>>> import numpy as np
>>> np.set_printoptions(precision=3, suppress=True, linewidth=200)
>>> F = np.loadtxt("test13.csv", delimiter=",")
>>> F
array([[-0.839, -0.31 , -0.014],
       [ 0.247, -0.364, -0.879],
       [-0.197,  0.878, -0.372],
       [ 0.444,  0.006,  0.297]])
>>> P = F @ np.linalg.solve(F.T @ F, F.T)
>>> np.allclose(P @ P, P)
True
>>> np.diag(P)
array([0.8  , 0.967, 0.948, 0.285])
>>> np.linalg.matrix_rank(np.eye(4) - P)
np.int64(1)
>>> np.round(np.linalg.eigvalsh(P), 3) + 0
array([0., 1., 1., 1.])
>>> np.round((np.eye(4) - P) @ F, 3) + 0
array([[0., 0., 0.],
       [0., 0., 0.],
       [0., 0., 0.],
       [0., 0., 0.]])
>>> vec = np.array([6, -6, -6])
>>> rhs = F @ vec
>>> np.round(np.linalg.pinv(F) @ F, 3) + 0
array([[1., 0., 0.],
       [0., 1., 0.],
       [0., 0., 1.]])
>>> rhs
array([-3.085,  8.941, -4.222,  0.845])
>>> np.linalg.lstsq(F, rhs)[0]
array([ 6., -6., -6.])
>>> rng = np.random.default_rng(50150)
>>> rhs = rhs + 0.3 * rng.normal(size=4)
>>> rhs
array([-2.859,  8.715, -4.031,  0.842])
>>> c, *_ = np.linalg.lstsq(F, rhs)
>>> c
array([ 5.716, -5.821, -5.876])
>>> [round(float(np.linalg.norm(np.linalg.solve(F.T @ F + lam * np.eye(3), F.T @ rhs))), 2) for lam in (0, 1, 10, 100)]
[10.05, 5.03, 0.91, 0.1]
>>> c.round()
array([ 6., -6., -6.])
>>> B = np.array([[2, 2, -1], [0, -2, -2]])
>>> Z = np.kron(B, F)
>>> Z
array([[-1.677, -0.621, -0.028, -1.677, -0.621, -0.028,  0.839,  0.31 ,  0.014],
       [ 0.493, -0.728, -1.759,  0.493, -0.728, -1.759, -0.247,  0.364,  0.879],
       [-0.395,  1.756, -0.744, -0.395,  1.756, -0.744,  0.197, -0.878,  0.372],
       [ 0.888,  0.013,  0.593,  0.888,  0.013,  0.593, -0.444, -0.006, -0.297],
       [-0.   , -0.   , -0.   ,  1.677,  0.621,  0.028,  1.677,  0.621,  0.028],
       [ 0.   , -0.   , -0.   , -0.493,  0.728,  1.759, -0.493,  0.728,  1.759],
       [-0.   ,  0.   , -0.   ,  0.395, -1.756,  0.744,  0.395, -1.756,  0.744],
       [ 0.   ,  0.   ,  0.   , -0.888, -0.013, -0.593, -0.888, -0.013, -0.593]])
>>> np.linalg.matrix_rank(Z)
np.int64(6)
>>> np.linalg.norm(F, axis=0)
array([1., 1., 1.])
>>> def softmax(z):
...     e = np.exp(z - z.max(axis=-1, keepdims=True))
...     return e / e.sum(axis=-1, keepdims=True)
... 
>>> np.round(softmax(10 * F[1]), 3) + 0
array([0.998, 0.002, 0.   ])
>>> softmax(F[1] + -2)
array([0.536, 0.291, 0.174])
>>> softmax(F[1])
array([0.536, 0.291, 0.174])
>>> att = F @ F.T / np.sqrt(3)
>>> softmax(att)[1] @ F
array([-0.034, -0.015, -0.357])
>>> W0 = np.load("case7.npy")
>>> W0
array([[2, 0, 2, 0, 2, 0],
       [4, 2, 4, 2, 4, 2],
       [0, 1, 0, 1, 0, 1],
       [2, 0, 2, 0, 2, 0],
       [4, 2, 4, 2, 4, 2],
       [0, 1, 0, 1, 0, 1]])
>>> left, sv, vt = np.linalg.svd(W0)
>>> V = vt[:(sv > 1e-8).sum()]
>>> vec = W0[1] + 5 * W0[3] + rng.integers(2) * np.eye(6)[1]
>>> vec
array([14.,  3., 14.,  2., 14.,  2.])
>>> np.round(V.T @ V, 3) + 0
array([[0.333, 0.   , 0.333, 0.   , 0.333, 0.   ],
       [0.   , 0.333, 0.   , 0.333, 0.   , 0.333],
       [0.333, 0.   , 0.333, 0.   , 0.333, 0.   ],
       [0.   , 0.333, 0.   , 0.333, 0.   , 0.333],
       [0.333, 0.   , 0.333, 0.   , 0.333, 0.   ],
       [0.   , 0.333, 0.   , 0.333, 0.   , 0.333]])
>>> np.linalg.matrix_rank(np.vstack([W0, vec]))
np.int64(3)
>>> X = np.array([[1, 2, 4, 0, 1, 3, 4], [11, 7, 19, 20, 21, 28, 14]])
>>> vec = np.array([1, 0, 0, -3, -3, 2, 2])
>>> a = np.maximum(X @ vec, 0)
>>> np.maximum(X @ (3 * vec), 0)
array([36,  0])
>>> np.maximum(X @ vec, 0) - np.maximum(-X @ vec, 0)
array([ 12, -28])
>>> X.T @ a
array([12, 24, 48,  0, 12, 36, 48])
>>> labels = rng.permutation(6)
>>> labels
array([3, 1, 2, 5, 0, 4])
>>> B = W0[labels][:, labels]
>>> np.allclose(B, W0)
False
>>> round(np.linalg.det(B), 3), np.round(np.linalg.det(W0[labels]), 3)
(np.float64(0.0), np.float64(0.0))
>>> np.diag(B)
array([0, 2, 0, 1, 2, 4])
>>> B = X / np.linalg.norm(X, axis=1)
Traceback (most recent call last):
  File "<python-input-53>", line 1, in <module>
    B = X / np.linalg.norm(X, axis=1)
        ~~^~~~~~~~~~~~~~~~~~~~~~~~~~~
ValueError: operands could not be broadcast together with shapes (2,7) (2,) 
>>> B = X / np.linalg.norm(X, axis=1, keepdims=True)
>>> G = B @ B.T
>>> G[0]
array([1.   , 0.788])
>>> np.argwhere(np.triu(np.abs(G) > 0.95, 1))
array([], shape=(0, 2), dtype=int64)
>>> np.linalg.norm(B, axis=1)
array([1., 1.])
>>> B = X + rng.integers(-2, 3, (2, 1)) @ rng.integers(-2, 3, (1, 7))
>>> B
array([[ 1,  4,  6,  0, -1,  1,  6],
       [11,  6, 18, 20, 22, 29, 13]])
>>> np.linalg.matrix_rank(B - X, tol=1e-8)
np.int64(1)
>>> w1 = np.array([[9, -2, 3],
...     [3, -6, -8],
...     [8, -8, -6],
...     [5, -2, -5],
...     [-4, -3, 3],
...     [-4, -9, 7],
...     [-5, 9, -8]])
>>> c = np.array([-2, 0, 0])
>>> act = np.maximum(B @ w1 + c, 0)
>>> (act > 0).mean(axis=0)
array([1., 0., 0.])
>>> Z = np.array([[3, 2, 5], [-1, 4, -4], [-5, 4, 2]])
>>> w1 @ Z
array([[ 14,  22,  59],
       [ 55, -50,  23],
       [ 62, -40,  60],
       [ 42, -18,  23],
       [-24,  -8,  -2],
       [-38, -16,  30],
       [ 16,  -6, -77]])
>>> act @ Z
array([[111,  74, 185],
       [270, 180, 450]])
>>> K = np.loadtxt("dump.csv", delimiter=",")
>>> K
array([[-2.,  0.,  0., -4.,  2., -1., -1.],
       [ 1., -2., -1., -8.,  0., -2.,  0.],
       [ 1.,  1.,  0., -8., -1., -2.,  0.],
       [ 0., -2., -1.,  4.,  2.,  1.,  2.],
       [-2.,  2.,  0.,  4., -1.,  1., -2.],
       [ 0.,  0.,  0.,  8.,  2.,  2.,  2.],
       [ 2.,  2., -1.,  8., -1.,  2.,  1.]])
>>> r = np.linalg.matrix_rank(K)
>>> r
np.int64(6)
>>> N = np.linalg.svd(K)[2][r:].T
>>> np.round(K @ N, 3) + 0
array([[0.],
       [0.],
       [0.],
       [0.],
       [0.],
       [0.],
       [0.]])
>>> np.round(N[:, 0] / N[np.abs(N[:, 0]).round(6).argmax(), 0], 3) + 0
array([ 0.  ,  0.  ,  0.  , -0.25,  0.  ,  1.  ,  0.  ])
>>> np.round(N @ N.T, 3) + 0
array([[ 0.   ,  0.   ,  0.   ,  0.   ,  0.   ,  0.   ,  0.   ],
       [ 0.   ,  0.   ,  0.   ,  0.   ,  0.   ,  0.   ,  0.   ],
       [ 0.   ,  0.   ,  0.   ,  0.   ,  0.   ,  0.   ,  0.   ],
       [ 0.   ,  0.   ,  0.   ,  0.059,  0.   , -0.235,  0.   ],
       [ 0.   ,  0.   ,  0.   ,  0.   ,  0.   ,  0.   ,  0.   ],
       [ 0.   ,  0.   ,  0.   , -0.235,  0.   ,  0.941,  0.   ],
       [ 0.   ,  0.   ,  0.   ,  0.   ,  0.   ,  0.   ,  0.   ]])
>>> N.shape
(7, 1)
>>> f, v = K[3], K[1]
>>> f @ f
np.float64(30.0)
>>> f @ v
np.float64(-29.0)
>>> p = (f @ v) / (f @ f) * f
>>> round(np.linalg.norm(f + v) ** 2 + np.linalg.norm(f - v) ** 2, 3)
np.float64(208.0)
>>> p
array([-0.   ,  1.933,  0.967, -3.867, -1.933, -0.967, -1.933])
>>> np.linalg.matrix_rank(np.outer(f, v))
np.int64(1)
>>> M = np.loadtxt("block7.csv", delimiter=",")
>>> M
array([[  3.446,   4.599,   3.295,  -2.919],
       [  8.367,  16.13 ,   6.626, -14.15 ],
       [ -6.054,   0.455,  -8.798,  -9.96 ],
       [ 12.652,  12.593,  13.812,  -0.173],
       [-15.957,  -9.517, -19.115,  -8.017],
       [  8.554,  -5.149,  12.738,  20.261],
       [  6.42 ,   2.224,   7.967,   6.246],
       [  1.981,  -1.946,   2.967,   6.981],
       [-13.619,  -8.567, -15.87 ,  -5.383],
       [-13.476, -11.211, -15.408,  -1.079],
       [  4.832,   1.334,   6.163,   5.336],
       [  7.326,  -1.444,  10.738,  14.051],
       [  0.84 ,  -0.59 ,   1.135,   2.007],
       [ -0.328, -11.252,   3.726,  18.939],
       [ -8.887,  -4.31 , -11.717,  -6.181],
       [  4.329,  -1.45 ,   6.35 ,   8.962],
       [ -7.865, -14.691,  -6.566,  12.196],
       [ -3.692,   1.017,  -5.516,  -6.574],
       [ 11.209,   3.176,  14.158,  11.407],
       [  7.114,  15.528,   3.427, -16.535],
       [-16.733,  -2.141, -21.886, -20.713],
       [ -0.98 ,   6.76 ,  -3.761, -12.405],
       [ -7.18 ,   4.219, -11.312, -17.852]])
>>> left, sv, vt = np.linalg.svd(M)
>>> np.argmax(sv[:-1] / (sv[1:] + 1e-6)) + 1
np.int64(2)
>>> sv
array([76.787, 55.689,  1.372,  1.275])
>>> B = left[:, :2] @ np.diag(sv[:2]) @ vt[:2]
>>> np.linalg.matrix_rank(B)
np.int64(2)
>>> np.linalg.matrix_rank(M, rtol=0.05)
np.int64(2)
>>> round(np.abs(M - B).max(), 3)
np.float64(0.626)
>>> G = np.cov(M, rowvar=False)
>>> np.linalg.eigvalsh(G)[::-1]
array([265.506, 140.949,   0.076,   0.047])
>>> round(float(np.corrcoef(M[:, 2], M[:, 3])[0, 1]), 3)
0.594
>>> G
array([[ 80.218,  44.453,  96.133,  45.642],
       [ 44.453,  65.995,  39.916, -43.444],
       [ 96.133,  39.916, 119.713,  77.111],
       [ 45.642, -43.444,  77.111, 140.652]])
>>> np.corrcoef(M.T)
array([[ 1.   ,  0.611,  0.981,  0.43 ],
       [ 0.611,  1.   ,  0.449, -0.451],
       [ 0.981,  0.449,  1.   ,  0.594],
       [ 0.43 , -0.451,  0.594,  1.   ]])
>>> M.std(axis=0)
array([ 8.76 ,  7.945, 10.701, 11.599])
>>> np.argwhere(np.triu(np.abs(np.corrcoef(M.T)) > 0.8, 1))
array([[0, 2]])
>>> np.argsort(-M.std(axis=0).round(6), kind="stable")
array([3, 2, 0, 1])
>>> round(np.log10(np.linalg.cond(M)))
2
>>> [round(float(x), 3) for x in np.linalg.svd(M, compute_uv=False)[:3]]
[76.787, 55.689, 1.372]
>>> round(float(np.linalg.norm(M, 2) / np.linalg.norm(M)), 3)
0.809
>>> np.argsort(-np.linalg.norm(M, axis=0).round(6), kind="stable")[:3]
array([3, 2, 0])
>>> np.linalg.matrix_rank(M, rtol=0.1)
np.int64(2)
>>> np.abs(np.linalg.svd(M)[2][-1])
array([0.808, 0.271, 0.519, 0.061])
